% python3 -q
>>> import numpy as np
>>> from numpy import linalg as LA
>>> np.set_printoptions(precision=3, suppress=True, linewidth=160, legacy="1.25")
>>> rd = lambda a: np.round(a, 3) + 0
>>> E = np.load("sample6.npy")
>>> E
array([[ 0.462,  0.1  , -0.97 ],
       [-0.84 ,  0.664,  0.94 ],
       [-0.217,  0.397, -0.523],
       [-0.149, -0.544,  0.987],
       [ 0.885, -0.706, -0.972],
       [ 0.948, -0.923, -0.837],
       [ 0.8  , -0.735, -0.696],
       [ 0.864, -0.811, -0.757],
       [ 0.997, -0.994, -0.972],
       [-0.966,  0.966,  0.558],
       [-0.345,  0.159,  0.641],
       [ 0.917, -0.623, -0.997],
       [ 0.782, -0.354, -0.987],
       [-0.06 ,  0.217, -0.462],
       [-0.977,  0.982,  0.291],
       [-0.997,  0.994,  0.981],
       [ 0.989, -0.978, -0.963],
       [ 0.485, -0.53 ,  0.03 ]])
>>> B = np.c_[E[:, :1] @ np.array([[4]]), np.array([0, 1, 2, 4, 5, 6, 1, 6, 2, 0, 3, 5, 9, 9, 3, 2, 9, 5])]
>>> B
array([[ 1.848,  0.   ],
       [-3.36 ,  1.   ],
       [-0.868,  2.   ],
       [-0.596,  4.   ],
       [ 3.54 ,  5.   ],
       [ 3.792,  6.   ],
       [ 3.2  ,  1.   ],
       [ 3.456,  6.   ],
       [ 3.988,  2.   ],
       [-3.864,  0.   ],
       [-1.38 ,  3.   ],
       [ 3.668,  5.   ],
       [ 3.128,  9.   ],
       [-0.24 ,  9.   ],
       [-3.908,  3.   ],
       [-3.988,  2.   ],
       [ 3.956,  9.   ],
       [ 1.94 ,  5.   ]])
>>> LA.matrix_rank(np.c_[E, B])
4
>>> rd(LA.norm(LA.qr(E)[0].T @ B, axis=0) ** 2 / ((B ** 2).sum(axis=0) + 1e-12))
array([1.   , 0.283])
>>> x0 = np.array([3, 2])
>>> target = B @ x0
>>> rd(LA.solve(B.T @ B, B.T @ target))
array([3., 2.])
>>> try:
...     LA.solve(B, target)
... except LA.LinAlgError as e:
...     print("failed:", e)
... 
failed: Last 2 dimensions of the array must be square
>>> rng = np.random.default_rng(86742)
>>> target = target + 0.3 * rng.normal(size=18)
>>> rd(target)
array([  5.788,  -7.855,   1.412,   6.124,  20.373,  23.123,  11.933,  22.281,  16.022, -11.597,   1.752,  20.92 ,  27.367,  17.42 ,  -5.921,  -7.811,  29.712,
        15.447])
>>> b, *_ = LA.lstsq(B, target)
>>> rd(b)
array([2.995, 1.988])
>>> G = np.cov(E, rowvar=False)
>>> rd(LA.eigvalsh(G)[::-1])
array([1.513, 0.194, 0.006])
>>> rd(G)
array([[ 0.589, -0.516, -0.517],
       [-0.516,  0.514,  0.372],
       [-0.517,  0.372,  0.61 ]])
>>> rd(E.std(axis=0))
array([0.746, 0.697, 0.759])
>>> rd(np.median(E, axis=0))
array([ 0.474, -0.442, -0.609])
>>> rd(np.corrcoef(E.T))
array([[ 1.   , -0.939, -0.863],
       [-0.939,  1.   ,  0.664],
       [-0.863,  0.664,  1.   ]])
>>> x0 = np.array([2, 2, 0])
>>> target = E @ x0
>>> rd(LA.lstsq(E, target)[0])
array([2., 2., 0.])
>>> rd(LA.solve(E.T @ E, E.T @ target))
array([2., 2., 0.])
>>> target = target + 0.3 * rng.normal(size=18)
>>> rd(target)
array([ 0.667, -0.24 ,  0.549, -1.776,  0.303,  0.043,  0.133, -0.464,  0.162, -0.219, -0.553,  0.889,  0.965,  0.677, -0.341,  0.136, -0.55 ,  0.091])
>>> b, *_ = LA.lstsq(E, target)
>>> b.round()
array([3., 3., 0.])
>>> rd(LA.norm(target - E @ b))
1.21
>>> B = np.array([[5, 4, 2, 3], [4, 0, 4, 2], [2, 4, 5, 0]])
>>> feats = B.T @ B
>>> feats
array([[45, 28, 36, 23],
       [28, 32, 28, 12],
       [36, 28, 45, 14],
       [23, 12, 14, 13]])
>>> vals, V = LA.eigh(feats)
>>> rd(LA.eigvalsh(feats + 5 * np.eye(4)))
array([  5.   ,  14.82 ,  18.715, 116.465])
>>> rd(vals)
array([  0.   ,   9.82 ,  13.715, 111.465])
>>> rd(V.T @ V)
array([[1., 0., 0., 0.],
       [0., 1., 0., 0.],
       [0., 0., 1., 0.],
       [0., 0., 0., 1.]])
>>> rd(np.abs(V[:, -1]))
array([0.607, 0.462, 0.583, 0.281])
>>> np.abs(V[:, -1]).round(6).argmax()
0
>>> rd(LA.svd(feats, compute_uv=False))
array([111.465,  13.715,   9.82 ,   0.   ])
>>> Uu, sv, Vh = LA.svd(feats)
>>> V = Vh[:(sv > 1e-8).sum()]
>>> x0 = feats[0] + 2 * feats[2] + rng.integers(2) * np.eye(4)[1]
>>> x0
array([117.,  84., 126.,  51.])
>>> np.allclose(V.T @ V @ x0, x0)
True
>>> rd(np.diag(V.T @ V))
array([0.655, 0.998, 0.962, 0.386])
>>> rd(LA.norm(x0 - V.T @ V @ x0))
0.0
>>> rd(LA.det(feats))
0.0
>>> feats @ feats
array([[4634, 3440, 4346, 2174],
       [3440, 2736, 3332, 1576],
       [4346, 3332, 4301, 1976],
       [2174, 1576, 1976, 1038]])
>>> rd(np.sort(np.abs(LA.eigvals(feats))))
array([  0.   ,   9.82 ,  13.715, 111.465])
>>> np.allclose(feats, feats.T)
True
>>> rd(np.trace(LA.pinv(feats) @ feats))
3.0
>>> W0 = np.loadtxt("layer12.csv", delimiter=",")
>>> W0
array([[ 0.,  0.,  0.,  0.],
       [ 0.,  0., -1., -1.],
       [ 0., -1.,  0., -1.],
       [ 0., -1., -1.,  0.]])
>>> np.allclose(W0[:-1].T @ LA.lstsq(W0[:-1].T, W0[-1])[0], W0[-1])
False
>>> try:
...     LA.inv(W0)
... except LA.LinAlgError as e:
...     print("failed:", e)
... 
failed: Singular matrix
>>> np.unique(W0.round(6), axis=0).shape
(4, 4)
>>> rd(W0 @ LA.pinv(W0) @ W0)
array([[ 0.,  0.,  0.,  0.],
       [ 0.,  0., -1., -1.],
       [ 0., -1.,  0., -1.],
       [ 0., -1., -1.,  0.]])
>>> np.abs(np.diag(LA.qr(W0)[1])) > 1e-9
array([False,  True,  True,  True])
>>> LA.lstsq(W0[:-1].T, W0[-1])[2]
2
>>> vals, V = LA.eigh(W0)
>>> x0 = np.array([-7, -7, 0, -3])
>>> np.abs(W0).sum(axis=1).max(), rd(np.abs(vals).max())
(2.0, 2.0)
>>> LA.matrix_rank(W0, rtol=0.1)
3
>>> np.all(LA.eigvalsh(W0) > 0)
False
>>> [round(float(LA.det(W0[:i, :i])), 2) + 0 for i in range(1, 5)]
[0.0, 0.0, 0.0, 0.0]
>>> rd(LA.eigvalsh(W0).min())
-2.0
>>> G = W0.T @ W0
>>> np.diag(G)
array([0., 2., 2., 2.])
>>> np.trace(G), (W0 ** 2).sum()
(6.0, 6.0)
>>> (W0 @ W0.T).shape
(4, 4)
>>> G
array([[0., 0., 0., 0.],
       [0., 2., 1., 1.],
       [0., 1., 2., 1.],
       [0., 1., 1., 2.]])
>>> data = np.diag(np.array([0, 2, 2, 5])) + 4 * np.eye(4, k=1) + 4 * np.eye(4, k=-1)
>>> data
array([[0., 4., 0., 0.],
       [4., 2., 4., 0.],
       [0., 4., 2., 4.],
       [0., 0., 4., 5.]])
>>> Xs = E - E.mean(axis=0)
>>> Uu, sv, Vh = LA.svd(Xs, full_matrices=False)
>>> LA.matrix_rank(Xs)
3
>>> rd(sv)
array([5.072, 1.815, 0.312])
>>> np.abs(Uu[:, 0]).argmax()
15
>>> rd((sv ** 2).sum() ** 2 / (sv ** 4).sum())
1.261
>>> rd(Vh[0] * np.sign(Vh[0, np.abs(Vh[0]).argmax()]))
array([ 0.62 , -0.534, -0.575])
>>> vals, V = LA.eigvalsh(data)
Traceback (most recent call last):
  File "<python-input-85>", line 1, in <module>
    vals, V = LA.eigvalsh(data)
    ^^^^^^^
ValueError: too many values to unpack (expected 2)
>>> vals, V = LA.eigh(data)
>>> rd(LA.svd(data, compute_uv=False))
array([9.024, 5.076, 4.648, 0.451])
>>> rd(V.T @ data @ V)
array([[-4.648,  0.   ,  0.   ,  0.   ],
       [ 0.   , -0.451,  0.   ,  0.   ],
       [ 0.   ,  0.   ,  5.076,  0.   ],
       [ 0.   ,  0.   ,  0.   ,  9.024]])
>>> rd(np.abs(V[:, -1]))
array([0.206, 0.465, 0.611, 0.607])
>>> rd(vals.sum()), np.trace(data)
(9.0, 9.0)
>>> rd(V @ np.diag(vals) @ V.T)
array([[0., 4., 0., 0.],
       [4., 2., 4., 0.],
       [0., 4., 2., 4.],
       [0., 0., 4., 5.]])
>>> vals, V = LA.eig(data)
>>> rd(np.sort(LA.eigvals(data.T)))
array([-4.648, -0.451,  5.076,  9.024])
>>> rd(vals)
array([-4.648, -0.451,  5.076,  9.024])
>>> m1 = np.load("out1.npy")
>>> m1
array([[ -3, -12,  -3,   2,   8,   2],
       [  0,  -6, -12,   0,   4,   8],
       [ -3,   0,  -9,   2,   0,   6],
       [ -3, -12,  -3,  -3, -12,  -3],
       [  0,  -6, -12,   0,  -6, -12],
       [ -3,   0,  -9,  -3,   0,  -9]])
>>> m1 - m1[0]
array([[  0,   0,   0,   0,   0,   0],
       [  3,   6,  -9,  -2,  -4,   6],
       [  0,  12,  -6,   0,  -8,   4],
       [  0,   0,   0,  -5, -20,  -5],
       [  3,   6,  -9,  -2, -14, -14],
       [  0,  12,  -6,  -5,  -8, -11]])
>>> rd(LA.svd(m1, compute_uv=False))
array([26.537, 20.513, 14.395, 11.127,  4.475,  3.46 ])
>>> x0 = np.array([2, 0, 0, 2, 2, 0])
>>> target = m1 @ x0
>>> b, lr = np.zeros(6), 1 / LA.norm(m1, 2) ** 2
>>> for i in range(20):
...     b -= lr * m1.T @ (m1 @ b - target)
...     if i % 5 == 0: print(i, round(LA.norm(m1 @ b - target), 3))
... 
0 22.055
5 10.981
10 8.555
15 7.268
>>> rd(LA.cond(m1))
7.671
>>> B = m1[0, 0] * m1[1:] - np.outer(m1[1:, 0], m1[0])
>>> B
array([[  0,  18,  36,   0, -12, -24],
       [  0, -36,  18,   0,  24, -12],
       [  0,   0,   0,  15,  60,  15],
       [  0,  18,  36,   0,  18,  36],
       [  0, -36,  18,  15,  24,  33]])
>>> m1[:, 0] / m1[0, 0]
array([ 1., -0.,  1.,  1., -0.,  1.])
>>> np.flatnonzero(~B.round(6).any(axis=1))
array([], dtype=int64)
>>> K = np.array([[1.0, 0.0, 0.0], [0.5, 0.5, 0.0], [0.25, 0.25, 0.5]])
>>> rd(LA.matrix_power(K, 100))
array([[1., 0., 0.],
       [1., 0., 0.],
       [1., 0., 0.]])
>>> K @ np.ones(3)
array([1., 1., 1.])
>>> K.sum(axis=1)
array([1., 1., 1.])
>>> rd(np.sort(np.abs(LA.eigvals(K)))[::-1])
array([1. , 0.5, 0.5])
>>> p = np.eye(3)[0]
>>> for _ in range(4):
...     p = p @ K
...     print(p.round(3))
... 
[1. 0. 0.]
[1. 0. 0.]
[1. 0. 0.]
[1. 0. 0.]
>>> hat = np.triu(np.array([[-4, -5, 3], [-4, 1, 2], [-4, 3, -2]]), 1) + np.eye(3)
>>> B = hat @ K @ LA.inv(hat)
>>> hat @ K - K @ hat
array([[-1.75,  3.25, -1.5 ],
       [ 0.5 ,  3.  , -1.5 ],
       [ 0.  ,  1.25, -1.25]])
>>> (K + K.T) / 2
array([[1.   , 0.25 , 0.125],
       [0.25 , 0.5  , 0.125],
       [0.125, 0.125, 0.5  ]])
>>> LA.determinant(K)
Traceback (most recent call last):
  File "<python-input-119>", line 1, in <module>
    LA.determinant(K)
    ^^^^^^^^^^^^^^
AttributeError: module 'numpy.linalg' has no attribute 'determinant'
>>> rd(np.sort(np.abs(LA.eigvals(K))))
array([0.5, 0.5, 1. ])
>>> rd(LA.matrix_power(K, 4))
array([[1.   , 0.   , 0.   ],
       [0.938, 0.062, 0.   ],
       [0.812, 0.125, 0.062]])
>>> Uu, sv, Vh = LA.svd(feats)
>>> np.argmax(sv[:-1] / (sv[1:] + 1e-6)) + 1
3
>>> rd(sv)
array([111.465,  13.715,   9.82 ,   0.   ])
>>> B = Uu[:, :3] @ np.diag(sv[:3]) @ Vh[:3]
>>> LA.matrix_rank(feats, rtol=0.05)
3
>>> LA.matrix_rank(B)
3
>>> rd(LA.norm(feats - B, 2)), rd(sv[3])
(0.0, 0.0)
>>> B = K / np.sqrt((K ** 2).mean(axis=1, keepdims=True))
>>> rd(B[0])
array([1.732, 0.   , 0.   ])
>>> LA.matrix_rank(K - K.mean(axis=1, keepdims=True))
2
>>> X = np.loadtxt("arr.csv", delimiter=",")
>>> X
array([[ 4.,  3., -1.],
       [ 8.,  0.,  0.],
       [ 4.,  2., -1.],
       [ 4., -2., -2.],
       [ 1.,  2.,  2.],
       [ 1.,  2.,  1.],
       [-4.,  5.,  3.],
       [-1., 10.,  7.],
       [ 2., 15., 10.],
       [ 2., 17.,  9.],
       [ 3., 19.,  9.],
       [ 4., 18.,  6.],
       [ 7., 17.,  9.]])
>>> D = LA.norm(X[:, None] - X[None], axis=-1)
>>> np.flatnonzero(D[10] < D.mean() / 2)
array([ 8,  9, 10, 11, 12])
>>> D.mean(axis=1).argmax()
3
>>> rd(D[10])
array([18.894, 21.61 , 19.748, 23.728, 18.493, 18.894, 16.763, 10.05 ,  4.243,  2.236,  0.   ,  3.317,  4.472])
>>> rd(LA.norm(X, axis=1))
array([ 5.099,  8.   ,  4.583,  4.899,  3.   ,  2.449,  7.071, 12.247, 18.138, 19.339, 21.237, 19.391, 20.469])
>>> rd(D[:5, :5])
array([[0.   , 5.099, 1.   , 5.099, 4.359],
       [5.099, 0.   , 4.583, 4.899, 7.55 ],
       [1.   , 4.583, 0.   , 4.123, 4.243],
       [5.099, 4.899, 4.123, 0.   , 6.403],
       [4.359, 7.55 , 4.243, 6.403, 0.   ]])
>>> D.shape
(13, 13)
